% python3 -q
>>> import numpy as np
>>> np.set_printoptions(precision=2, suppress=True, linewidth=100, floatmode="fixed")
>>> m1 = np.load("sample10.npy")
>>> print(m1)
[[ 0.00  0.00 -1.00  0.00]
 [ 0.00  0.00  0.00 -1.00]
 [-1.00  0.00  0.00  0.00]
 [ 0.00 -1.00  0.00  0.00]]
>>> # orthonormal columns
>>> w1 = np.array([[-2, -2, 2, 0, -1, -1],
...     [-2, 1, -2, -2, -1, 0],
...     [1, 0, -2, -3, -2, -2],
...     [-2, -2, 2, 0, -1, -1]])
>>> coef = np.array([3, 2, 0, -3, -1, 3])
>>> H = np.maximum(m1 @ w1 + coef, 0)
>>> print(np.linalg.matrix_rank(H))
3
>>> (H > 0).astype(int)
array([[1, 1, 1, 0, 1, 1],
       [1, 1, 0, 0, 0, 1],
       [1, 1, 0, 0, 0, 1],
       [1, 1, 1, 0, 0, 1]])
>>> (H > 0).mean(axis=0)
array([1.00, 1.00, 0.50, 0.00, 0.25, 1.00])
>>> H
array([[2.00, 2.00, 2.00, 0.00, 1.00, 5.00],
       [5.00, 4.00, 0.00, 0.00, 0.00, 4.00],
       [5.00, 4.00, 0.00, 0.00, 0.00, 4.00],
       [5.00, 1.00, 2.00, 0.00, 0.00, 3.00]])
>>> cent = np.array([[1, -9, 6],
...     [2, -8, 1],
...     [-3, 1, -1],
...     [-4, 4, -2],
...     [7, 8, -6],
...     [-1, -7, -9]])
>>> print((H @ cent).round(6).argmax(axis=1))
[0 0 0 2]
>>> vals, V = np.linalg.eigh(m1)
>>> print(np.round(V.T @ V, 2) + 0)
[[1.00 0.00 0.00 0.00]
 [0.00 1.00 0.00 0.00]
 [0.00 0.00 1.00 0.00]
 [0.00 0.00 0.00 1.00]]
>>> print(vals.sum(), np.trace(m1))
0.0 0.0
>>> print((vals > 1e-8).sum(), (vals < -1e-8).sum())
2 2
>>> blk = np.stack([m1, 2 * m1, m1[::-1]])
>>> np.einsum("bij,cij->bc", blk, blk)
array([[ 4.00,  8.00,  0.00],
       [ 8.00, 16.00,  0.00],
       [ 0.00,  0.00,  4.00]])
>>> print(blk.shape)
(3, 4, 4)
>>> rng = np.random.default_rng(860)
>>> z = rng.permutation(4)
>>> B = m1[:, z] * rng.choice([-1, 1], 4)
>>> B
array([[-1.00,  0.00,  0.00,  0.00],
       [ 0.00,  0.00, -1.00,  0.00],
       [ 0.00,  0.00,  0.00, -1.00],
       [ 0.00, -1.00,  0.00,  0.00]])
>>> Uu, _, vt = np.linalg.svd(m1.T @ B)
>>> np.linalg.lstsq(m1, B)[0]
array([[0.00, 0.00, 0.00, 1.00],
       [0.00, 1.00, 0.00, 0.00],
       [1.00, 0.00, 0.00, 0.00],
       [0.00, 0.00, 1.00, 0.00]])
>>> print(z)
[2 1 3 0]
>>> X = rng.normal(size=(19, 3))
>>> X = 10 * X / np.linalg.norm(X, axis=1, keepdims=True)
>>> X
array([[-4.88,  5.34,  6.91],
       [-8.08, -1.24,  5.76],
       [ 3.83, -7.83,  4.90],
       [-6.32,  7.16,  2.97],
       [-9.53,  2.99, -0.44],
       [ 9.58,  0.45,  2.83],
       [-3.37, -6.55,  6.77],
       [ 6.74, -4.29, -6.01],
       [ 1.67,  5.80, -7.97],
       [-7.63,  5.21, -3.83],
       [-0.40,  2.91, -9.56],
       [ 3.93,  3.73,  8.41],
       [-2.15,  3.45, -9.14],
       [-3.62, -5.43,  7.58],
       [ 0.50, -6.43,  7.64],
       [-0.58,  2.31,  9.71],
       [ 6.76,  6.89,  2.63],
       [ 2.41,  6.10,  7.55],
       [-0.60,  9.74,  2.17]])
>>> vec = np.array([1, 0, 2])
>>> a = np.maximum(X @ vec, 0)
>>> a
array([ 8.93,  3.44, 13.63,  0.00,  0.00, 15.24, 10.16,  0.00,  0.00,  0.00,  0.00, 20.74,  0.00,
       11.53, 15.78, 18.84, 12.02, 17.51,  3.73])
>>> np.flatnonzero(a > 1e-9)
array([ 0,  1,  2,  5,  6, 11, 13, 14, 15, 16, 17, 18])
>>> np.tanh(X @ vec)
array([ 1.00,  1.00,  1.00, -0.37, -1.00,  1.00,  1.00, -1.00, -1.00, -1.00, -1.00,  1.00, -1.00,
        1.00,  1.00,  1.00,  1.00,  1.00,  1.00])
>>> np.maximum(X @ vec, 0) - np.maximum(-X @ vec, 0)
array([  8.93,   3.44,  13.63,  -0.39, -10.41,  15.24,  10.16,  -5.28, -14.27, -15.28, -19.52,
        20.74, -20.42,  11.53,  15.78,  18.84,  12.02,  17.51,   3.73])
>>> X * (a > 1e-9)[:, None]
array([[-4.88,  5.34,  6.91],
       [-8.08, -1.24,  5.76],
       [ 3.83, -7.83,  4.90],
       [-0.00,  0.00,  0.00],
       [-0.00,  0.00, -0.00],
       [ 9.58,  0.45,  2.83],
       [-3.37, -6.55,  6.77],
       [ 0.00, -0.00, -0.00],
       [ 0.00,  0.00, -0.00],
       [-0.00,  0.00, -0.00],
       [-0.00,  0.00, -0.00],
       [ 3.93,  3.73,  8.41],
       [-0.00,  0.00, -0.00],
       [-3.62, -5.43,  7.58],
       [ 0.50, -6.43,  7.64],
       [-0.58,  2.31,  9.71],
       [ 6.76,  6.89,  2.63],
       [ 2.41,  6.10,  7.55],
       [-0.60,  9.74,  2.17]])
>>> cen = (X - X.mean(axis=0)) / X.std(axis=0)
>>> np.argwhere(np.abs(cen) > 2)
array([], shape=(0, 2), dtype=int64)
>>> coef = np.linalg.lstsq(np.delete(cen, 0, axis=1), cen[:, 0])[0]
>>> coef
array([-0.12, -0.05])
>>> np.abs(coef).argmax()
np.int64(0)
>>> cen = X - X.mean(axis=0)
>>> Uu, s, vt = np.linalg.svd(cen, full_matrices=False)
>>> np.abs(Uu[:, 0]).argmax()
np.int64(10)
>>> print(round(float((s ** 2).sum() ** 2 / (s ** 4).sum()), 2))
2.79
>>> print((np.sign(Uu[:, 0]) == np.sign(Uu[0, 0])).astype(int))
[1 1 1 0 0 1 1 0 0 0 0 1 0 1 1 1 0 1 0]
>>> A = np.array([[1.3, 1.2, -0.1],
...     [-0.7, -0.9, -0.6],
...     [-0.3, 0.5, 1.7],
...     [1.1, 0.2, 0.4],
...     [-0.4, 0.4, -0.7],
...     [0.5, -0.6, -1.8],
...     [1.0, 0.9, -1.1],
...     [0.0, -2.3, 1.0],
...     [-0.8, 0.6, 1.2],
...     [0.8, 1.6, -0.2],
...     [2.7, -0.2, -0.4],
...     [0.6, 0.3, 0.4],
...     [-0.5, 1.5, -0.2],
...     [-0.2, 0.3, 0.9],
...     [0.2, 1.2, 1.0],
...     [-0.6, -0.6, 0.2],
...     [-2.5, -1.2, -0.8]])
>>> A[:, 1] = 5 * A[:, 0] + 0.3 * rng.normal(size=17)
>>> A
array([[  1.30,   6.34,  -0.10],
       [ -0.70,  -4.05,  -0.60],
       [ -0.30,  -1.83,   1.70],
       [  1.10,   5.42,   0.40],
       [ -0.40,  -2.66,  -0.70],
       [  0.50,   2.51,  -1.80],
       [  1.00,   5.59,  -1.10],
       [  0.00,   0.20,   1.00],
       [ -0.80,  -4.29,   1.20],
       [  0.80,   4.16,  -0.20],
       [  2.70,  13.16,  -0.40],
       [  0.60,   3.21,   0.40],
       [ -0.50,  -2.38,  -0.20],
       [ -0.20,  -1.13,   0.90],
       [  0.20,   0.98,   1.00],
       [ -0.60,  -2.96,   0.20],
       [ -2.50, -12.87,  -0.80]])
>>> cen = (A - A.mean(axis=0)) / A.std(axis=0)
>>> cen.std(axis=0)
array([1.00, 1.00, 1.00])
>>> print(np.argwhere(np.abs(cen) > 2))
[[ 5  2]
 [10  0]
 [10  1]
 [16  0]
 [16  1]]
>>> coef = np.linalg.lstsq(np.delete(cen, 1, axis=1), cen[:, 1])[0]
>>> np.abs(coef).argmax()
np.int64(0)
>>> Q, r_ = np.linalg.qr(A)
>>> Q.shape, r_.shape
((17, 3), (3, 3))
>>> Q @ r_
array([[  1.30,   6.34,  -0.10],
       [ -0.70,  -4.05,  -0.60],
       [ -0.30,  -1.83,   1.70],
       [  1.10,   5.42,   0.40],
       [ -0.40,  -2.66,  -0.70],
       [  0.50,   2.51,  -1.80],
       [  1.00,   5.59,  -1.10],
       [  0.00,   0.20,   1.00],
       [ -0.80,  -4.29,   1.20],
       [  0.80,   4.16,  -0.20],
       [  2.70,  13.16,  -0.40],
       [  0.60,   3.21,   0.40],
       [ -0.50,  -2.38,  -0.20],
       [ -0.20,  -1.13,   0.90],
       [  0.20,   0.98,   1.00],
       [ -0.60,  -2.96,   0.20],
       [ -2.50, -12.87,  -0.80]])
>>> np.round(abs(r_[0, 0]), 2), round(np.linalg.norm(A[:, 0]), 2)
(np.float64(4.56), np.float64(4.56))
>>> np.round(Q.T @ Q, 2) + 0
array([[1.00, 0.00, 0.00],
       [0.00, 1.00, 0.00],
       [0.00, 0.00, 1.00]])
>>> r_
array([[ -4.56, -23.10,   0.32],
       [  0.00,   1.27,  -0.13],
       [  0.00,   0.00,  -3.68]])
>>> print(np.abs(np.diag(r_)))
[4.56 1.27 3.68]
>>> K = np.loadtxt("x.csv", delimiter=",")
>>> K
array([[2.00, 1.00, 1.00, 3.00],
       [1.00, 1.00, 1.00, 1.00],
       [1.00, 1.00, 1.00, 1.00],
       [3.00, 1.00, 1.00, 5.00]])
>>> # rows 1 and 2 are equal
>>> blk = np.stack([K, -1 * K, K[::-1]])
>>> np.linalg.norm(blk, axis=(1, 2))
array([7.68, 7.68, 7.68])
>>> print(np.linalg.det(blk))
[0.00 0.00 0.00]
>>> blk.sum(axis=0)
array([[3.00, 1.00, 1.00, 5.00],
       [1.00, 1.00, 1.00, 1.00],
       [1.00, 1.00, 1.00, 1.00],
       [2.00, 1.00, 1.00, 3.00]])
>>> np.round(np.abs(np.linalg.eigvals(K)).max(), 2)
np.float64(7.54)
>>> print(round(np.linalg.det(K), 2))
0.0
>>> print(np.trace(K))
9.0
>>> (K - K.T) / 2
array([[0.00, 0.00, 0.00, 0.00],
       [0.00, 0.00, 0.00, 0.00],
       [0.00, 0.00, 0.00, 0.00],
       [0.00, 0.00, 0.00, 0.00]])
>>> np.abs(np.diag(np.linalg.qr(K)[1])) > 1e-9
array([ True,  True, False, False])
>>> print(np.allclose(K[:-1].T @ np.linalg.lstsq(K[:-1].T, K[-1])[0], K[-1]))
True
>>> print(round(float(np.trace(np.linalg.pinv(K) @ K)), 2))
2.0
>>> round(float(np.linalg.norm(K, 2) / np.linalg.norm(K)), 2)
0.98
>>> [round(float(x), 2) for x in np.linalg.svd(K, compute_uv=False)[:3]]
[7.54, 1.46, 0.0]
>>> print(np.linalg.matrix_rank(K, rtol=0.1))
2
>>> M = np.load("dump.npy")
>>> M
array([[1, 0, 0],
       [7, 1, 0],
       [9, 8, 1]])
>>> # triangular: eigenvalues sit on the diagonal
>>> Uu, s, vt = np.linalg.svd(M, full_matrices=False)
>>> s
array([13.58,  3.55,  0.02])
>>> np.allclose(Uu * s @ vt, M)
True
>>> Q = M.astype(float).copy()
>>> for j in range(3):
...     Q[:, j] -= Q[:, :j] @ (Q[:, :j].T @ Q[:, j])
...     Q[:, j] /= np.linalg.norm(Q[:, j])
... 
>>> Q
array([[ 0.09, -0.14,  0.99],
       [ 0.61, -0.77, -0.17],
       [ 0.79,  0.62,  0.02]])
>>> print(np.round(Q.T @ M, 2) + 0)
[[11.45  6.90  0.79]
 [ 0.00  4.17  0.62]
 [ 0.00  0.00  0.02]]
>>> data = np.load("arr.npy")
>>> data
array([[12,  8,  2,  0],
       [ 8,  6,  1,  0],
       [ 2,  1,  5, -6],
       [ 0,  0, -6,  8]])
>>> # symmetric, so the eigenvalues are real
>>> z = rng.permutation(4)
>>> print(z)
[3 1 0 2]
>>> B = data[z][:, z]
>>> np.trace(B)
np.int64(31)
>>> round(np.linalg.det(B), 2), round(float(np.linalg.det(data[z])), 2)
(np.float64(0.0), 0.0)
>>> np.diag(B)
array([ 8,  6, 12,  5])
>>> np.round(np.sort(np.abs(np.linalg.eigvals(B))), 2) + 0
array([ 0.00,  0.59, 12.35, 18.06])
>>> np.allclose(B, data)
False
>>> Uu, s, vt = np.linalg.svd(data)
>>> V = vt[:(s > 1e-8).sum()]
>>> vec = data[0] + -2 * data[3] + rng.integers(2) * np.eye(4)[1]
>>> vec
array([ 12.00,   9.00,  14.00, -16.00])
>>> round(np.linalg.norm(vec - V.T @ V @ vec), 2)
np.float64(0.35)
>>> V.T @ V
array([[ 0.88,  0.12,  0.24,  0.18],
       [ 0.12,  0.88, -0.24, -0.18],
       [ 0.24, -0.24,  0.52, -0.36],
       [ 0.18, -0.18, -0.36,  0.73]])
>>> np.diag(V.T @ V)
array([0.88, 0.88, 0.52, 0.73])
>>> W0 = np.loadtxt("test15.csv", delimiter=",")
>>> W0
array([[0.00, 0.00, 0.00],
       [0.00, 0.00, 1.00],
       [0.00, 1.00, 0.00]])
>>> # splits into 2 blocks
>>> (np.linalg.matrix_power((W0 != 0) + (W0.T != 0) + np.eye(3), 3) > 0).astype(int)
array([[1, 0, 0],
       [0, 1, 1],
       [0, 1, 1]])
>>> print(W0 @ W0)
[[0.00 0.00 0.00]
 [0.00 1.00 0.00]
 [0.00 0.00 1.00]]
>>> (W0 != 0).astype(int)
array([[0, 0, 0],
       [0, 0, 1],
       [0, 1, 0]])
>>> W0[:, 1] @ W0[:, 0]
np.float64(0.0)
>>> vals, V = np.linalg.eigh(W0)
>>> vec = np.array([-2, -1, 0])
>>> V * np.maximum(vals, 0) @ V.T
array([[0.00, 0.00, 0.00],
       [0.00, 0.50, 0.50],
       [0.00, 0.50, 0.50]])
>>> vec @ W0 @ vec / (vec @ vec), vals[0], vals[-1]
(np.float64(0.0), np.float64(-1.0), np.float64(1.0))
>>> np.abs(W0).sum(axis=1).max(), np.abs(vals).max()
(np.float64(1.0), np.float64(1.0))
>>> (np.sign(V[:, -1].round(6)) == np.sign(V[0, -1].round(6))).astype(int)
array([1, 0, 0])
>>> vec = np.array([2, 3, 3])
>>> W0 * vec
array([[0.00, 0.00, 0.00],
       [0.00, 0.00, 3.00],
       [0.00, 3.00, 0.00]])
>>> W0 @ vec
array([0.00, 3.00, 3.00])
>>> np.sign((W0 @ vec).round(6))
array([0.00, 1.00, 1.00])
>>> W0 @ (2 * vec)
array([0.00, 6.00, 6.00])
>>> print((W0 @ vec).argmax())
1
>>> np.einsum("ij,j->i", W0, vec)
array([0.00, 3.00, 3.00])
>>> hat = np.triu(np.array([[-1, 3, -2], [-2, 1, -1], [1, -2, 0]]), 1) + np.eye(3)
>>> B = hat @ W0 @ np.linalg.inv(hat)
>>> np.trace(B), np.trace(W0)
(np.float64(0.0), np.float64(0.0))
>>> print(round(float(np.linalg.det(B)), 2))
0.0
>>> J = np.load("layer9.npy")
>>> J
array([[ 0,  3, -2],
       [-3,  0, -4],
       [ 2,  4,  0]])
>>> # antisymmetric, zero diagonal
>>> Uu, s, vt = np.linalg.svd(J)
>>> V = vt[:(s > 1e-8).sum()]
>>> vec = J[0] + -3 * J[2] + rng.integers(2) * np.eye(3)[0]
>>> vec
array([-6.00, -9.00, -2.00])
>>> np.diag(V.T @ V)
array([0.45, 0.86, 0.69])
>>> print(round(np.linalg.norm(vec - V.T @ V @ vec), 2))
0.0
>>> z = rng.permutation(3)
>>> z
array([0, 2, 1])
>>> B = J[z][:, z]
>>> np.diag(B)
array([0, 0, 0])
>>> round(float(np.linalg.det(B)), 2), np.round(np.linalg.det(J[z]), 2)
(0.0, np.float64(-0.0))
>>> r0 = np.array([1, 0])
>>> print(np.convolve(J[0], r0))
[ 0  3 -2  0]
